>>> import numpy as np
>>> np.set_printoptions(precision=2, suppress=True, linewidth=140, floatmode="fixed")
>>> F = np.load("a.npy")
>>> F
array([[ 6,  4, -2,  0,  6,  0, -6, -6, -6, -2,  6,  4, -2,  6],
       [-3, -2,  1,  0, -3,  0,  3,  3,  3,  1, -3, -2,  1, -3],
       [-6, -4,  2,  0, -6,  0,  6,  6,  6,  2, -6, -4,  2, -6],
       [ 6,  4, -2,  0,  6,  0, -6, -6, -6, -2,  6,  4, -2,  6],
       [ 9,  6, -3,  0,  9,  0, -9, -9, -9, -3,  9,  6, -3,  9],
       [ 3,  2, -1,  0,  3,  0, -3, -3, -3, -1,  3,  2, -1,  3],
       [-3, -2,  1,  0, -3,  0,  3,  3,  3,  1, -3, -2,  1, -3],
       [ 6,  4, -2,  0,  6,  0, -6, -6, -6, -2,  6,  4, -2,  6],
       [ 9,  6, -3,  0,  9,  0, -9, -9, -9, -3,  9,  6, -3,  9],
       [-9, -6,  3,  0, -9,  0,  9,  9,  9,  3, -9, -6,  3, -9]])
>>> rank = np.linalg.matrix_rank(F)
>>> rank
np.int64(1)
>>> N = np.linalg.svd(F)[2][rank:].T
>>> [int(np.linalg.matrix_rank(F[:, :j + 1])) for j in range(14)]
[1, 1, 1, 1, 1, 1, 1, 1, 1, 1, 1, 1, 1, 1]
>>> [int(np.linalg.matrix_rank(np.delete(F, i, axis=0))) for i in range(10)]
[1, 1, 1, 1, 1, 1, 1, 1, 1, 1]
>>> np.linalg.matrix_rank(F.T @ F), np.linalg.matrix_rank(F @ F.T)
(np.int64(1), np.int64(1))
>>> round(float(np.trace(np.linalg.pinv(F) @ F)), 2)
1.0
>>> np.allclose(F[:-1].T @ np.linalg.lstsq(F[:-1].T, F[-1])[0], F[-1])
True
>>> data = np.loadtxt("sample10.csv", delimiter=",")
>>> data
array([[-2.04, -1.03, -2.90,  0.98,  2.01,  1.98,  0.82,  2.01,  1.96, -1.06,  1.01, -2.05,  2.99, -3.07,  3.05],
       [-0.95,  1.99,  0.00, -4.00, -2.99, -1.94, -0.08, -4.94, -2.98, -2.02, -0.01,  2.07, -5.97,  1.03, -2.08],
       [ 0.95, -2.03,  0.01,  4.00,  3.02,  1.99, -0.02,  5.08,  3.02,  1.97,  0.00, -2.03,  6.07, -1.03,  1.99],
       [ 3.94,  1.95,  5.99, -1.98, -4.04, -4.04, -1.99, -4.05, -4.00,  1.97, -2.09,  3.95, -5.96,  5.99, -5.96],
       [-3.88, -1.99, -5.97,  1.96,  4.06,  3.99,  1.97,  4.04,  3.96, -2.04,  1.96, -4.02,  6.08, -5.94,  6.02],
       [-1.03,  2.03,  0.03, -3.94, -3.01, -1.97,  0.00, -5.05, -3.06, -2.04, -0.04,  1.94, -6.01,  0.99, -1.95],
       [-0.02,  0.00,  0.00,  0.04,  0.04,  0.02,  0.00, -0.01,  0.03, -0.03,  0.00, -0.01, -0.03, -0.06, -0.07],
       [-6.09,  2.12, -5.98, -6.03, -2.03,  0.09,  2.04, -6.05, -2.04, -6.08,  1.98,  0.04, -5.97, -4.07,  1.95],
       [ 1.00,  3.00,  2.99, -4.99, -4.98, -3.97, -1.03, -6.96, -5.00, -0.95, -0.93,  3.94, -8.96,  3.95, -5.01],
       [-6.03,  1.99, -5.99, -5.91, -1.98, -0.07,  2.00, -5.96, -1.96, -5.96,  2.03, -0.05, -6.04, -4.07,  2.05],
       [ 4.00,  2.05,  6.04, -2.04, -3.92, -4.01, -2.04, -4.01, -3.97,  1.96, -1.99,  4.04, -5.95,  5.96, -5.95],
       [ 1.95,  1.04,  3.03, -0.97, -1.98, -1.96, -0.97, -2.05, -2.05,  0.93, -1.01,  1.99, -2.92,  2.94, -2.94],
       [-5.00, -0.05, -6.00, -2.01,  0.98,  1.97,  2.02, -1.00,  1.05, -4.03,  1.98, -1.99,  0.00, -5.01,  3.92]])
>>> B = data / np.linalg.norm(data, axis=1, keepdims=True)
>>> cov = B @ B.T
>>> np.argwhere(np.triu(np.abs(cov) > 0.95, 1))
array([[ 0,  3],
       [ 0,  4],
       [ 0, 10],
       [ 0, 11],
       [ 1,  2],
       [ 1,  5],
       [ 2,  5],
       [ 3,  4],
       [ 3, 10],
       [ 3, 11],
       [ 4, 10],
       [ 4, 11],
       [ 7,  9],
       [10, 11]])
>>> np.linalg.norm(B, axis=1)
array([1.00, 1.00, 1.00, 1.00, 1.00, 1.00, 1.00, 1.00, 1.00, 1.00, 1.00, 1.00, 1.00])
